$ python3 -q
>>> import numpy as np
>>> import numpy.linalg as la
>>> np.set_printoptions(suppress=True, linewidth=140)
>>> W0 = np.load("block13.npy")
>>> W0
array([[-1, -1,  1, -1, -1,  1],
       [ 0,  1,  0,  0,  1,  0],
       [-1,  2,  1, -1,  2,  1],
       [ 3,  3, -3, -3, -3,  3],
       [ 0, -3,  0,  0,  3,  0],
       [ 3, -6, -3, -3,  6,  3]])
>>> A2 = W0 / np.sqrt((W0 ** 2).mean(axis=1, keepdims=True))
>>> la.matrix_rank(A2) == la.matrix_rank(W0)
np.True_
>>> np.round(W0 - W0.mean(axis=1, keepdims=True), 3)
array([[-0.667, -0.667,  1.333, -0.667, -0.667,  1.333],
       [-0.333,  0.667, -0.333, -0.333,  0.667, -0.333],
       [-1.667,  1.333,  0.333, -1.667,  1.333,  0.333],
       [ 3.   ,  3.   , -3.   , -3.   , -3.   ,  3.   ],
       [ 0.   , -3.   ,  0.   ,  0.   ,  3.   ,  0.   ],
       [ 3.   , -6.   , -3.   , -3.   ,  6.   ,  3.   ]])
>>> la.matrix_rank(W0 - W0.mean(axis=1, keepdims=True))
np.int64(4)
>>> A2[2].round(3)
array([-0.707,  1.414,  0.707, -0.707,  1.414,  0.707])
>>> la.matrix_rank(W0, rtol=0.1)
np.int64(4)
>>> np.argsort(-la.norm(W0, axis=0).round(6), kind="stable")[:3]
array([1, 4, 0])
>>> u = np.array([0, -2, 1, 3, 1, -3, 3, 0, 0, -1, 2]) + 0.5
>>> arr = np.eye(11) - 2 * np.outer(u, u) / (u @ u)
>>> arr.round(3)
array([[ 0.989,  0.034, -0.034, -0.078, -0.034,  0.056, -0.078, -0.011, -0.011,  0.011, -0.056],
       [ 0.034,  0.899,  0.101,  0.235,  0.101, -0.168,  0.235,  0.034,  0.034, -0.034,  0.168],
       [-0.034,  0.101,  0.899, -0.235, -0.101,  0.168, -0.235, -0.034, -0.034,  0.034, -0.168],
       [-0.078,  0.235, -0.235,  0.453, -0.235,  0.391, -0.547, -0.078, -0.078,  0.078, -0.391],
       [-0.034,  0.101, -0.101, -0.235,  0.899,  0.168, -0.235, -0.034, -0.034,  0.034, -0.168],
       [ 0.056, -0.168,  0.168,  0.391,  0.168,  0.721,  0.391,  0.056,  0.056, -0.056,  0.279],
       [-0.078,  0.235, -0.235, -0.547, -0.235,  0.391,  0.453, -0.078, -0.078,  0.078, -0.391],
       [-0.011,  0.034, -0.034, -0.078, -0.034,  0.056, -0.078,  0.989, -0.011,  0.011, -0.056],
       [-0.011,  0.034, -0.034, -0.078, -0.034,  0.056, -0.078, -0.011,  0.989,  0.011, -0.056],
       [ 0.011, -0.034,  0.034,  0.078,  0.034, -0.056,  0.078,  0.011,  0.011,  0.989,  0.056],
       [-0.056,  0.168, -0.168, -0.391, -0.168,  0.279, -0.391, -0.056, -0.056,  0.056,  0.721]])
>>> # symmetric, so the eigenvalues are real
>>> r = la.matrix_rank(W0)
>>> r
np.int64(4)
>>> ns = la.svd(W0)[2][r:].T
>>> [int(la.matrix_rank(np.delete(W0, i, axis=0))) for i in range(6)]
[4, 4, 4, 4, 4, 4]
>>> np.round(ns @ ns.T, 3) + 0
array([[0.5, 0. , 0.5, 0. , 0. , 0. ],
       [0. , 0. , 0. , 0. , 0. , 0. ],
       [0.5, 0. , 0.5, 0. , 0. , 0. ],
       [0. , 0. , 0. , 0.5, 0. , 0.5],
       [0. , 0. , 0. , 0. , 0. , 0. ],
       [0. , 0. , 0. , 0.5, 0. , 0.5]])
>>> ns.shape
(6, 2)
>>> la.matrix_rank(W0.T @ W0), la.matrix_rank(W0 @ W0.T)
(np.int64(4), np.int64(4))
>>> np.round(W0 @ ns, 3) + 0
array([[0., 0.],
       [0., 0.],
       [0., 0.],
       [0., 0.],
       [0., 0.],
       [0., 0.]])
>>> O, evecs = la.qr(arr[:, :9])[0], la.qr(arr[:, 9:])[0]
>>> sv = la.svd(O.T @ evecs, compute_uv=False)
>>> (sv > 0.9).sum()
np.int64(0)
>>> round(float(la.norm(O @ O.T - evecs @ evecs.T, 2)), 3)
1.0
>>> F = np.loadtxt("a.csv", delimiter=",")
>>> F.round(3)
array([[ 0.103,  0.047,  0.047, -0.075, -0.037, -0.121,  0.047,  0.131, -0.028,  0.215],
       [ 0.047,  0.021,  0.021, -0.034, -0.017, -0.055,  0.021,  0.059, -0.013,  0.098],
       [ 0.047,  0.021,  0.021, -0.034, -0.017, -0.055,  0.021,  0.059, -0.013,  0.098],
       [-0.075, -0.034, -0.034,  0.054,  0.027,  0.088, -0.034, -0.095,  0.02 , -0.156],
       [-0.037, -0.017, -0.017,  0.027,  0.014,  0.044, -0.017, -0.047,  0.01 , -0.078],
       [-0.121, -0.055, -0.055,  0.088,  0.044,  0.143, -0.055, -0.154,  0.033, -0.254],
       [ 0.047,  0.021,  0.021, -0.034, -0.017, -0.055,  0.021,  0.059, -0.013,  0.098],
       [ 0.131,  0.059,  0.059, -0.095, -0.047, -0.154,  0.059,  0.166, -0.036,  0.273],
       [-0.028, -0.013, -0.013,  0.02 ,  0.01 ,  0.033, -0.013, -0.036,  0.008, -0.059],
       [ 0.215,  0.098,  0.098, -0.156, -0.078, -0.254,  0.098,  0.273, -0.059,  0.449]])
>>> W1 = np.array([[9, 2, -4, 6, -7],
...     [7, 9, -3, -4, 5],
...     [-1, 0, 8, 8, 3],
...     [3, -4, -1, 8, -4],
...     [2, -7, 0, 5, 5],
...     [-9, -1, -4, 4, 5],
...     [6, -2, 0, -8, 7],
...     [0, -3, -6, 7, 7],
...     [-7, 6, 7, -3, 2],
...     [-5, 4, 1, 6, 2]])
>>> b = np.array([1, 0, 3, 4, -5])
>>> act = np.maximum(F @ W1 + b, 0)
>>> (act > 0).mean(axis=0)
array([0.8, 0.6, 1. , 1. , 0. ])
>>> la.matrix_rank(act)
np.int64(4)
>>> basis = np.array([[3, 4], [0, 4], [5, 3], [4, 0], [2, 2]])
>>> W1 @ basis
array([[ 17,  18],
       [  0,  65],
       [ 75,  26],
       [ 28, -15],
       [ 36, -10],
       [-21, -42],
       [  0,  30],
       [ 12, -16],
       [  6,  21],
       [ 18,   3]])
>>> evals, evecs = la.eigh(F)
>>> np.round(la.eigvalsh(F + -1 * np.eye(10)), 3) + 0
array([-1., -1., -1., -1., -1., -1., -1., -1., -1.,  0.])
>>> np.round(evecs @ np.diag(evals) @ evecs.T, 3)
array([[ 0.103,  0.047,  0.047, -0.075, -0.037, -0.121,  0.047,  0.131, -0.028,  0.215],
       [ 0.047,  0.021,  0.021, -0.034, -0.017, -0.055,  0.021,  0.059, -0.013,  0.098],
       [ 0.047,  0.021,  0.021, -0.034, -0.017, -0.055,  0.021,  0.059, -0.013,  0.098],
       [-0.075, -0.034, -0.034,  0.054,  0.027,  0.088, -0.034, -0.095,  0.02 , -0.156],
       [-0.037, -0.017, -0.017,  0.027,  0.014,  0.044, -0.017, -0.047,  0.01 , -0.078],
       [-0.121, -0.055, -0.055,  0.088,  0.044,  0.143, -0.055, -0.154,  0.033, -0.254],
       [ 0.047,  0.021,  0.021, -0.034, -0.017, -0.055,  0.021,  0.059, -0.013,  0.098],
       [ 0.131,  0.059,  0.059, -0.095, -0.047, -0.154,  0.059,  0.166, -0.036,  0.273],
       [-0.028, -0.013, -0.013,  0.02 ,  0.01 ,  0.033, -0.013, -0.036,  0.008, -0.059],
       [ 0.215,  0.098,  0.098, -0.156, -0.078, -0.254,  0.098,  0.273, -0.059,  0.449]])
>>> np.abs(evecs[:, -1]).round(6).argmax()
np.int64(9)
>>> np.round(np.abs(evecs[:, -1]), 3)
array([0.32 , 0.146, 0.146, 0.233, 0.116, 0.379, 0.146, 0.408, 0.087, 0.67 ])
>>> round(float(evals.sum()), 3), round(float(np.trace(F)), 3)
(1.0, 1.0)
>>> left, sv, Vh = la.svd(F)
>>> evecs = Vh[:(sv > 1e-8).sum()]
>>> rng = np.random.default_rng(72133)
>>> x = F[9] + -1 * F[1] + rng.integers(2) * np.eye(10)[8]
>>> x.round(3)
array([ 0.168,  0.076,  0.076, -0.122, -0.061, -0.198,  0.076,  0.214,  0.954,  0.351])
>>> np.round(evecs.T @ evecs, 3)
array([[ 0.103,  0.047,  0.047, -0.075, -0.037, -0.121,  0.047,  0.131, -0.028,  0.215],
       [ 0.047,  0.021,  0.021, -0.034, -0.017, -0.055,  0.021,  0.059, -0.013,  0.098],
       [ 0.047,  0.021,  0.021, -0.034, -0.017, -0.055,  0.021,  0.059, -0.013,  0.098],
       [-0.075, -0.034, -0.034,  0.054,  0.027,  0.088, -0.034, -0.095,  0.02 , -0.156],
       [-0.037, -0.017, -0.017,  0.027,  0.014,  0.044, -0.017, -0.047,  0.01 , -0.078],
       [-0.121, -0.055, -0.055,  0.088,  0.044,  0.143, -0.055, -0.154,  0.033, -0.254],
       [ 0.047,  0.021,  0.021, -0.034, -0.017, -0.055,  0.021,  0.059, -0.013,  0.098],
       [ 0.131,  0.059,  0.059, -0.095, -0.047, -0.154,  0.059,  0.166, -0.036,  0.273],
       [-0.028, -0.013, -0.013,  0.02 ,  0.01 ,  0.033, -0.013, -0.036,  0.008, -0.059],
       [ 0.215,  0.098,  0.098, -0.156, -0.078, -0.254,  0.098,  0.273, -0.059,  0.449]])
>>> la.matrix_rank(np.vstack([F, x]))
np.int64(2)
>>> T = np.stack([F, 5 * F, F[::-1]])
>>> np.round(la.det(T), 3) + 0
array([0., 0., 0.])
>>> np.round(la.norm(T, axis=(1, 2)), 3)
array([1., 5., 1.])
>>> la.matrix_rank(T.reshape(3, -1))
np.int64(2)
>>> la.matrix_rank(T)
array([1, 1, 1])
>>> T.shape
(3, 10, 10)
>>> np.round(np.einsum("bij,cij->bc", T, T), 3)
array([[ 1.   ,  5.   ,  0.543],
       [ 5.   , 25.   ,  2.714],
       [ 0.543,  2.714,  1.   ]])
>>> m1 = np.array([[2.0, 1.0, 0.0, 0.0, 0.0, 0.0],
...     [0.0, 2.0, 1.0, 0.0, 0.0, 0.0],
...     [0.0, 0.0, 2.0, 1.0, 0.0, 0.0],
...     [0.0, 0.0, 0.0, 2.0, 1.0, 0.0],
...     [0.0, 0.0, 0.0, 0.0, 2.0, 1.0],
...     [0.0, 0.0, 0.0, 0.0, 0.0, 2.0]])
>>> # triangular
>>> round(float(la.norm(m1, 1)), 3), np.round(la.norm(m1, np.inf), 3)
(3.0, np.float64(3.0))
>>> np.round(la.norm(m1, "nuc"), 3)
np.float64(12.631)
>>> np.round(la.norm(m1, axis=0), 3)
array([2.   , 2.236, 2.236, 2.236, 2.236, 2.236])
>>> la.norm(m1, axis=1).argmax()
np.int64(0)
>>> round(la.norm(m1[2], 1), 3), np.round(la.norm(m1[2], np.inf), 3)
(np.float64(3.0), np.float64(2.0))
>>> np.round(la.norm(m1, 2), 3)
np.float64(2.926)
>>> basis = np.array([[1, 1, 3, 1, 3, 2, 1, 1, 1],
...     [2, 2, 2, 0, 3, 2, 2, 1, 2],
...     [1, 0, 0, 0, 1, 3, 1, 3, 2]])
>>> E = rng.normal(size=(28, 3)) @ basis + np.array([-2, 1, 0, -1, 1, 3, 2, 0, 1])
>>> E.round(3)
array([[-3.175,  0.64 , -0.769, -1.204, -0.662, -0.011,  0.825, -2.729, -0.991],
       [-2.032,  2.935,  1.873, -1.031,  1.889, -0.998,  1.968, -4.95 , -1.   ],
       [-1.201,  2.189,  3.284,  0.047,  3.964,  4.064,  2.799, -0.054,  1.408],
       [-0.345,  2.222,  1.816, -0.703,  3.712,  5.819,  3.655,  2.059,  3.088],
       [-2.374,  0.804, -2.069, -1.937, -0.877,  1.333,  1.626, -1.1  ,  0.448],
       [-2.147,  0.723,  3.867,  1.072,  3.823,  5.187,  1.853,  1.29 ,  0.984],
       [-5.407, -2.434, -3.996, -1.281, -4.545, -0.634, -1.407, -1.777, -2.38 ],
       [-2.078,  0.495, -1.701, -1.598, -0.228,  3.177,  1.922,  0.728,  1.348],
       [-5.301, -2.488, -6.191, -2.352, -6.072, -1.278, -1.301, -1.859, -2.114],
       [-2.222,  0.859,  0.432, -0.713,  1.137,  2.902,  1.778, -0.17 ,  0.697],
       [-5.206, -1.482, -5.162, -2.34 , -5.457, -2.993, -1.206, -4.082, -2.929],
       [-5.468, -2.804, -6.162, -2.179, -6.138, -0.975, -1.468, -1.483, -2.131],
       [ 0.658,  2.787,  2.658, -0.565,  5.204,  7.836,  4.658,  3.725,  4.529],
       [-0.708,  1.492,  1.099, -0.697,  2.993,  6.194,  3.292,  2.796,  3.091],
       [-0.622,  3.044,  6.229,  1.092,  6.539,  5.138,  3.378,  0.07 ,  1.712],
       [ 0.891,  2.355,  2.867, -0.244,  5.703,  9.719,  4.891,  5.663,  5.427],
       [-3.115, -0.122,  2.406,  0.764,  1.97 ,  3.664,  0.885,  0.343, -0.107],
       [-1.556,  0.646, -0.787, -1.217,  0.942,  4.822,  2.444,  2.107,  2.241],
       [-3.172,  0.552,  1.136, -0.208,  0.792,  1.173,  0.828, -1.999, -0.895],
       [-2.387,  0.707,  1.389, -0.159,  1.728,  3.266,  1.613, -0.008,  0.519],
       [-0.237,  1.752,  0.521, -1.115,  2.966,  6.67 ,  3.763,  3.352,  3.774],
       [-4.302, -0.481, -3.88 , -2.199, -3.842, -2.143, -0.302, -3.803, -2.123],
       [-3.229, -0.948, -5.25 , -2.651, -3.68 ,  1.556,  0.771,  0.356,  0.489],
       [ 1.168,  4.655,  6.511,  0.428,  8.138,  6.624,  5.168,  1.082,  3.682],
       [ 2.718,  6.397,  7.556,  0.079, 10.035,  7.438,  6.718,  1.199,  5.038],
       [-5.201, -1.621, -2.741, -1.06 , -3.602, -1.422, -1.201, -3.082, -2.782],
       [ 1.888,  4.759,  8.753,  1.497, 10.514,  9.644,  5.888,  3.516,  5.018],
       [-5.604, -2.151, -4.574, -1.712, -5.247, -2.222, -1.604, -3.291, -3.057]])
>>> theta = np.radians(180)
>>> Rm = np.eye(9)
>>> Rm[1, 1] = Rm[3, 3] = np.cos(theta)
>>> Rm[1, 3], Rm[3, 1] = -np.sin(theta), np.sin(theta)
>>> Rm.round(3) + 0
array([[ 1.,  0.,  0.,  0.,  0.,  0.,  0.,  0.,  0.],
       [ 0., -1.,  0.,  0.,  0.,  0.,  0.,  0.,  0.],
       [ 0.,  0.,  1.,  0.,  0.,  0.,  0.,  0.,  0.],
       [ 0.,  0.,  0., -1.,  0.,  0.,  0.,  0.,  0.],
       [ 0.,  0.,  0.,  0.,  1.,  0.,  0.,  0.,  0.],
       [ 0.,  0.,  0.,  0.,  0.,  1.,  0.,  0.,  0.],
       [ 0.,  0.,  0.,  0.,  0.,  0.,  1.,  0.,  0.],
       [ 0.,  0.,  0.,  0.,  0.,  0.,  0.,  1.,  0.],
       [ 0.,  0.,  0.,  0.,  0.,  0.,  0.,  0.,  1.]])
>>> A2 = E @ Rm.T
>>> np.allclose(la.norm(E, axis=1), la.norm(A2, axis=1))
True
>>> np.round(np.abs(A2 - E).max(axis=0), 3)
array([ 0.   , 12.795,  0.   ,  5.302,  0.   ,  0.   ,  0.   ,  0.   ,  0.   ])
>>> round(float(la.det(Rm)), 3), np.trace(Rm)
(1.0, np.float64(5.0))
>>> np.abs(np.diag(la.qr(E)[1])) > 1e-9
array([ True,  True,  True,  True, False, False, False, False, False])
>>> A = np.load("layer4.npy")
>>> A.round(3)
array([[ 2.111,  2.508,  4.392, -2.451,  3.83 ,  4.325,  1.69 ],
       [ 2.506,  1.573,  2.271,  1.148,  2.309,  6.526,  3.589],
       [ 3.173,  0.387,  5.416,  3.893,  1.489,  6.247,  1.911],
       [ 3.416, -3.757,  2.673,  4.846, 14.148, -6.161,  6.314],
       [ 2.768,  1.525,  7.397,  2.787, -3.207,  9.325, -2.056],
       [ 2.121, -2.952,  6.34 ,  3.823,  2.988, -0.938, -5.07 ],
       [ 1.387, -0.541, -1.095, -0.918,  7.66 , -0.92 ,  2.635],
       [ 1.174, -1.541, -1.93 , -0.693,  9.03 , -3.097,  2.233],
       [ 1.373,  0.234, -0.663,  0.61 ,  1.663,  4.459,  0.636],
       [ 1.086,  4.361,  6.32 , -5.504, -2.479,  7.975, -4.455],
       [ 0.249, -0.28 , -1.459, -1.057, -0.106,  3.164, -3.854],
       [ 0.363,  0.047,  1.05 , -2.94 ,  2.278,  0.698, -4.458],
       [ 2.485,  1.065,  6.043, -0.719,  5.12 ,  2.066,  0.823],
       [ 3.264,  2.408, 12.149,  1.496, -2.718,  8.823, -3.461],
       [ 2.351,  1.167,  7.522,  0.468,  0.179,  5.221, -2.72 ],
       [ 0.975,  0.118,  2.076, -2.498,  4.457, -0.039, -2.256],
       [ 1.212, -3.191, -2.487,  1.82 ,  8.412, -3.812,  1.181],
       [ 1.105,  2.643,  5.881, -3.67 , -1.566,  5.857, -5.165],
       [ 3.416, -1.105,  0.754,  6.935,  3.543,  5.778,  6.333],
       [ 1.841,  3.861,  8.649, -2.412, -4.781, 10.104, -5.057],
       [-0.105, -0.316, -0.56 , -5.733,  7.655, -4.388, -3.046],
       [ 1.534, -0.632,  3.724,  0.987,  1.101,  2.557, -3.586],
       [ 0.184,  0.501, -0.556, -1.49 , -2.324,  5.15 , -5.032],
       [ 0.74 , -0.136, -3.009,  1.412, -1.742,  6.44 , -1.208],
       [ 1.597, -4.021, -4.909,  4.185,  9.577, -3.586,  4.407],
       [ 0.94 ,  1.049,  3.874, -2.38 ,  0.141,  3.474, -4.76 ]])
>>> cov = np.cov(A, rowvar=False)
>>> np.argsort(-A.std(axis=0).round(6), kind="stable")
array([4, 5, 2, 6, 3, 1, 0])
>>> round(np.corrcoef(A[:, 1], A[:, 3])[0, 1], 3)
np.float64(-0.584)
